$ python -q
>>> import numpy as np
>>> np.set_printoptions(precision=1, suppress=True, linewidth=120)
>>> def tidy(a):
...     return np.round(a, 1) + 0
... 
>>> m1 = np.array([[-0.6, 0.4, 0.0, 0.2, -1.0, 0.5, -0.5, 0.4],
...     [0.2, -1.2, -1.2, -0.5, -1.0, -0.8, 1.7, -1.0],
...     [1.2, 0.1, 0.4, -1.0, -1.2, -1.2, -1.4, -1.1],
...     [0.4, -1.0, -0.2, 1.3, -1.2, 0.6, -0.5, -0.4],
...     [1.3, -0.1, 0.4, -0.3, -0.5, -1.2, -0.7, 0.7],
...     [0.4, 1.1, 0.3, -1.0, -1.6, 0.0, 0.3, -0.2],
...     [-0.5, -0.1, -0.4, 1.0, -1.4, -0.3, -0.4, 0.1]])
>>> m1[:, 2] *= 10
>>> print(m1)
[[ -0.6   0.4   0.    0.2  -1.    0.5  -0.5   0.4]
 [  0.2  -1.2 -12.   -0.5  -1.   -0.8   1.7  -1. ]
 [  1.2   0.1   4.   -1.   -1.2  -1.2  -1.4  -1.1]
 [  0.4  -1.   -2.    1.3  -1.2   0.6  -0.5  -0.4]
 [  1.3  -0.1   4.   -0.3  -0.5  -1.2  -0.7   0.7]
 [  0.4   1.1   3.   -1.   -1.6   0.    0.3  -0.2]
 [ -0.5  -0.1  -4.    1.   -1.4  -0.3  -0.4   0.1]]
>>> out = m1 / np.linalg.norm(m1, axis=1, keepdims=True)
>>> cov = out @ out.T
>>> print(np.argwhere(np.triu(np.abs(cov) > 0.95, 1)))
[]
>>> print((np.abs(cov) > 0.9).astype(int))
[[1 0 0 0 0 0 0]
 [0 1 0 0 0 0 0]
 [0 0 1 0 0 0 0]
 [0 0 0 1 0 0 0]
 [0 0 0 0 1 0 0]
 [0 0 0 0 0 1 0]
 [0 0 0 0 0 0 1]]
>>> print(tidy(np.degrees(np.arccos(np.clip(cov[5, 2], -1, 1)))))
34.4
>>> arr = np.loadtxt("case7.csv", delimiter=",")
>>> print(arr)
[[0. 1. 0. 1. 0. 1. 0.]
 [1. 0. 0. 1. 0. 1. 0.]
 [0. 0. 0. 0. 0. 0. 1.]
 [1. 1. 0. 0. 0. 1. 0.]
 [0. 0. 0. 0. 0. 0. 0.]
 [1. 1. 0. 1. 0. 0. 0.]
 [0. 0. 1. 0. 0. 0. 0.]]
>>> print(np.linalg.matrix_rank(arr, rtol=0.1))
6
>>> print(np.argsort(-np.linalg.norm(arr, axis=0).round(6), kind="stable")[:3])
[0 1 3]
>>> x0 = np.array([0, 0, 3, 5, 5, 7, 7])
>>> h1 = np.maximum(arr @ x0, 0)
>>> print(arr.T @ h1)
[24. 24.  3. 29.  0. 31.  7.]
>>> print(arr * (h1 > 1e-9)[:, None])
[[0. 1. 0. 1. 0. 1. 0.]
 [1. 0. 0. 1. 0. 1. 0.]
 [0. 0. 0. 0. 0. 0. 1.]
 [1. 1. 0. 0. 0. 1. 0.]
 [0. 0. 0. 0. 0. 0. 0.]
 [1. 1. 0. 1. 0. 0. 0.]
 [0. 0. 1. 0. 0. 0. 0.]]
>>> K = np.loadtxt("a.csv", delimiter=",")
>>> print(K)
[[  0.9   2.    4.6   4.7  -1.6  -1.2   0.7  -3.9]
 [  0.6   2.4  -3.6  -0.5  -4.7   2.9   3.    6. ]
 [ -3.2   4.8   1.9  -3.8  -1.8   4.   -5.    0.4]
 [  3.7   2.   -1.9   4.2  -3.7   4.3  -3.7   3.6]
 [  0.3  -3.1   1.5   0.8   1.7  -6.6  -3.2   2.1]
 [  5.   -0.6  -7.1   6.2  -2.8   9.9   7.4   4.8]
 [  1.7  -1.3  -5.1  -2.5   2.9   2.7  -3.4   2.5]
 [ -2.6  -1.1   0.6  -0.2  -6.9   6.  -10.3   2.2]
 [  4.3   0.1   1.1   2.6  -4.5   0.8  -2.1   3. ]
 [ -4.2   5.7   1.    3.1  -1.2   2.4  -1.5  -0.1]
 [ -0.7   0.6   8.7  -0.1   2.6   1.5   2.    1.2]
 [  5.6  -2.3   2.2   3.3   0.5   5.    3.3   5.7]
 [ -3.7   4.9  -4.3  -2.6   7.5   3.6   7.4  -1.1]
 [  1.7  -0.1  -0.6   2.5  -0.8   4.5  -0.2   2. ]
 [ -2.6   2.6   1.6   3.8  -0.6   1.4   1.8   5.1]
 [ -0.8   1.4   5.3   7.    0.8   0.8  -2.4   3.4]
 [ -1.   -2.6  10.6  -3.9  -6.4  -1.   -4.1  -1.1]
 [ -2.9   4.8   2.9   0.2   1.8   0.2   0.7  -5.9]
 [ -0.8  -2.9  -7.1   0.8  -1.9   0.3  -1.6   2.1]
 [ -2.    1.5  -4.4  -9.5   0.4  -8.6  -6.7   0.1]
 [ -7.6   6.1  -7.   -2.6   2.3   6.    1.3  -0.5]
 [ -3.7   0.8   2.   -2.1  -1.6   4.6   3.6  -5. ]
 [  5.   -1.3   1.7  -2.9  -1.1  -1.5   2.6  -3. ]]
>>> out = np.c_[K[:, :6] @ np.array([[-2, 2, 1, -3, 2, -3],
...     [-3, 0, -3, -3, -2, -1],
...     [0, 1, 3, -3, 1, -1],
...     [-2, -1, -2, 1, -1, -3],
...     [2, 3, 1, -2, 0, 0],
...     [0, -2, -2, 3, 0, 0]]), np.array([-1, 7, 9, -9, -2, -3, -8, 5, -1, -1, -2, -1, 6, -6, 7, 9, 9, 5, -7, 7, -8, -4, -6])]
>>> print(tidy(out))
[[-20.4  -0.7   0.1 -18.2  -2.3 -23.4  -1. ]
 [-16.8 -21.8 -26.9  19.4  -6.7   0.9   7. ]
 [ -4.  -14.1 -14.1   1.3 -10.3  14.3   9. ]
 [-29.2 -18.4 -28.7  13.1  -2.7 -23.8  -9. ]
 [ 10.5  19.6  27.4 -18.5   7.5  -1.7  -2. ]
 [-26.2 -31.5 -49.5  49.6  -2.1 -25.9  -3. ]
 [ 11.3   4.1  -7.2  13.9   3.4   8.8  -8. ]
 [ -4.9 -37.1 -16.   40.9  -2.2   8.9   5. ]
 [-23.1  -8.   -4.   -2.5   6.9 -21.9  -1. ]
 [-17.3 -18.9 -30.5   5.2 -21.9  -3.4  -1. ]
 [  5.   12.2  23.4 -26.6   6.2  -6.9  -2. ]
 [ -9.9   1.6   3.    0.8  14.7 -26.6  -1. ]
 [ 12.9   6.2 -25.8   2.5 -18.9  18.3   6. ]
 [ -9.7 -11.1 -14.6  14.6   0.5 -11.9  -6. ]
 [-11.4 -12.  -16.6   4.4 -12.6  -7.8   7. ]
 [-15.   -2.5  -3.9  -9.9  -6.1 -25.3   9. ]
 [  4.8  -4.7  42.  -15.1  17.7   6.7   9. ]
 [ -5.4   1.9  -7.6 -17.2 -12.7   0.4   5. ]
 [  4.9 -15.8 -17.5  37.9  -3.7  10.   -7. ]
 [ 19.3  19.5  16.9 -21.4  -1.9  37.4   7. ]
 [  6.7 -24.7 -51.4  36.3 -31.8  31.5  -8. ]
 [  6.  -17.3  -6.7  17.6  -4.9  14.6  -4. ]
 [ -2.5  14.3  21.7 -21.4  17.2  -6.7  -6. ]]
>>> print(tidy(np.linalg.norm(np.linalg.qr(K)[0].T @ out, axis=0) ** 2 / ((out ** 2).sum(axis=0) + 1e-12)))
[1.  1.  1.  1.  1.  1.  0.5]
